% python3 -q
>>> import numpy as np
>>> np.set_printoptions(precision=3, suppress=True, linewidth=120, sign=" ")
>>> def rd(a):
...     return np.round(a, 3) + 0
... 
>>> s = 10 * 0.2 ** np.arange(7)
>>> q, _ = np.linalg.qr(np.array([[1.9, 0.0, 0.6, 1.0, 0.9, -0.9, 0.0],
...     [0.3, 0.4, -1.0, -0.1, 1.4, 0.4, 0.3],
...     [-2.5, 0.3, 0.8, -1.1, 1.1, -1.2, 0.7],
...     [0.4, -1.0, -0.7, 0.4, -1.5, 0.7, -1.7],
...     [1.3, -1.0, -0.7, 0.9, -0.6, 0.7, 0.0],
...     [1.6, -1.3, 1.0, 1.6, -0.9, -0.5, -0.4],
...     [0.1, -1.5, -0.5, 1.4, 1.3, 0.5, -0.1]]))
>>> rng = np.random.default_rng(506)
>>> K = rng.normal(size=(32, 7)) * s @ q
>>> rd(K)
array([[-1.045, -0.533, -1.18 ,  0.503, -1.153,  0.825, -1.296],
       [ 4.65 ,  2.32 ,  3.771, -2.036,  4.052, -3.4  ,  4.533],
       [ 2.138,  1.54 ,  0.036, -1.577,  2.461, -1.519,  0.035],
       [-1.873, -1.226,  0.056,  1.183, -1.758,  1.246, -0.099],
       [-3.899, -2.982,  0.519,  3.139, -4.966,  2.93 ,  0.706],
       [ 5.914,  3.576,  2.6  , -3.458,  6.1  , -4.32 ,  3.075],
       [ 7.391,  3.782,  5.259, -3.337,  6.276, -5.173,  6.456],
       [-0.172, -0.61 ,  1.216,  0.83 , -1.204,  0.282,  1.66 ],
       [-0.434, -0.565,  0.893,  0.648, -0.718,  0.245,  1.061],
       [ 3.001,  1.574,  2.087, -1.425,  2.78 , -2.204,  2.522],
       [ 7.92 ,  4.161,  5.192, -3.737,  6.965, -5.56 ,  6.384],
       [ 1.226,  0.469,  1.987, -0.384,  1.148, -0.932,  2.237],
       [-5.077, -2.611, -4.347,  2.396, -5.021,  3.842, -5.026],
       [ 1.891,  1.248,  0.342, -1.216,  1.82 , -1.229,  0.466],
       [-3.963, -1.555, -3.746,  1.135, -2.643,  2.789, -4.771],
       [-2.53 , -1.059, -3.197,  0.859, -2.081,  1.814, -3.731],
       [ 1.779,  0.936,  1.016, -0.819,  1.328, -1.109,  1.318],
       [-1.77 , -1.569,  0.634,  1.699, -2.353,  1.171,  0.858],
       [-6.662, -3.529, -4.622,  3.206, -6.087,  4.777, -5.563],
       [ 1.837,  1.205,  0.703, -1.218,  2.181, -1.434,  0.749],
       [-1.172, -1.351,  1.4  ,  1.631, -2.723,  1.216,  1.914],
       [ 3.77 ,  1.694,  4.042, -1.431,  3.306, -2.842,  4.746],
       [11.722,  6.6  ,  7.491, -6.236, 11.835, -8.704,  8.729],
       [-6.08 , -4.198, -1.822,  4.344, -7.707,  4.785, -1.776],
       [-3.65 , -2.4  , -1.374,  2.422, -4.25 ,  2.795, -1.463],
       [-5.024, -2.688, -3.713,  2.484, -4.872,  3.703, -4.342],
       [ 4.875,  2.432,  3.641, -2.118,  4.068, -3.396,  4.487],
       [ 5.29 ,  3.244,  2.832, -3.196,  5.875, -4.029,  3.143],
       [13.274,  7.184,  8.592, -6.547, 11.969, -9.386, 10.401],
       [-0.361, -0.069, -1.024,  0.023, -0.267,  0.288, -1.141],
       [ 2.83 ,  1.745,  0.706, -1.657,  2.557, -1.84 ,  0.983],
       [-0.743, -0.521, -0.623,  0.588, -1.366,  0.825, -0.524]])
>>> Xs = K - K.mean(axis=0)
>>> evecs = np.linalg.svd(Xs)[2][:2]
>>> Y = Xs - Xs @ evecs.T @ evecs
>>> rd(np.diag(evecs.T @ evecs))
array([ 0.259,  0.132,  0.369,  0.156,  0.376,  0.142,  0.566])
>>> rd(Y.std(axis=0))
array([ 0.182,  0.063,  0.096,  0.04 ,  0.173,  0.053,  0.021])
>>> r0 = np.array([2, 4, 2, 2, 2, 4, 3, 4])
>>> data = np.array([np.roll(r0, i) for i in range(8)])
>>> data
array([[ 2,  4,  2,  2,  2,  4,  3,  4],
       [ 4,  2,  4,  2,  2,  2,  4,  3],
       [ 3,  4,  2,  4,  2,  2,  2,  4],
       [ 4,  3,  4,  2,  4,  2,  2,  2],
       [ 2,  4,  3,  4,  2,  4,  2,  2],
       [ 2,  2,  4,  3,  4,  2,  4,  2],
       [ 2,  2,  2,  4,  3,  4,  2,  4],
       [ 4,  2,  2,  2,  4,  3,  4,  2]])
>>> np.linalg.matrix_power(data, 2)
array([[ 68,  60,  68,  64,  69,  64,  72,  64],
       [ 64,  68,  60,  68,  64,  69,  64,  72],
       [ 72,  64,  68,  60,  68,  64,  69,  64],
       [ 64,  72,  64,  68,  60,  68,  64,  69],
       [ 69,  64,  72,  64,  68,  60,  68,  64],
       [ 64,  69,  64,  72,  64,  68,  60,  68],
       [ 68,  64,  69,  64,  72,  64,  68,  60],
       [ 60,  68,  64,  69,  64,  72,  64,  68]])
>>> (data - data.T) / 2
array([[ 0. ,  0. , -0.5, -1. ,  0. ,  1. ,  0.5,  0. ],
       [ 0. ,  0. ,  0. , -0.5, -1. ,  0. ,  1. ,  0.5],
       [ 0.5,  0. ,  0. ,  0. , -0.5, -1. ,  0. ,  1. ],
       [ 1. ,  0.5,  0. ,  0. ,  0. , -0.5, -1. ,  0. ],
       [ 0. ,  1. ,  0.5,  0. ,  0. ,  0. , -0.5, -1. ],
       [-1. ,  0. ,  1. ,  0.5,  0. ,  0. ,  0. , -0.5],
       [-0.5, -1. ,  0. ,  1. ,  0.5,  0. ,  0. ,  0. ],
       [ 0. , -0.5, -1. ,  0. ,  1. ,  0.5,  0. ,  0. ]])
>>> np.allclose(data @ data.T, data.T @ data)
True
>>> print(np.trace(data))
16
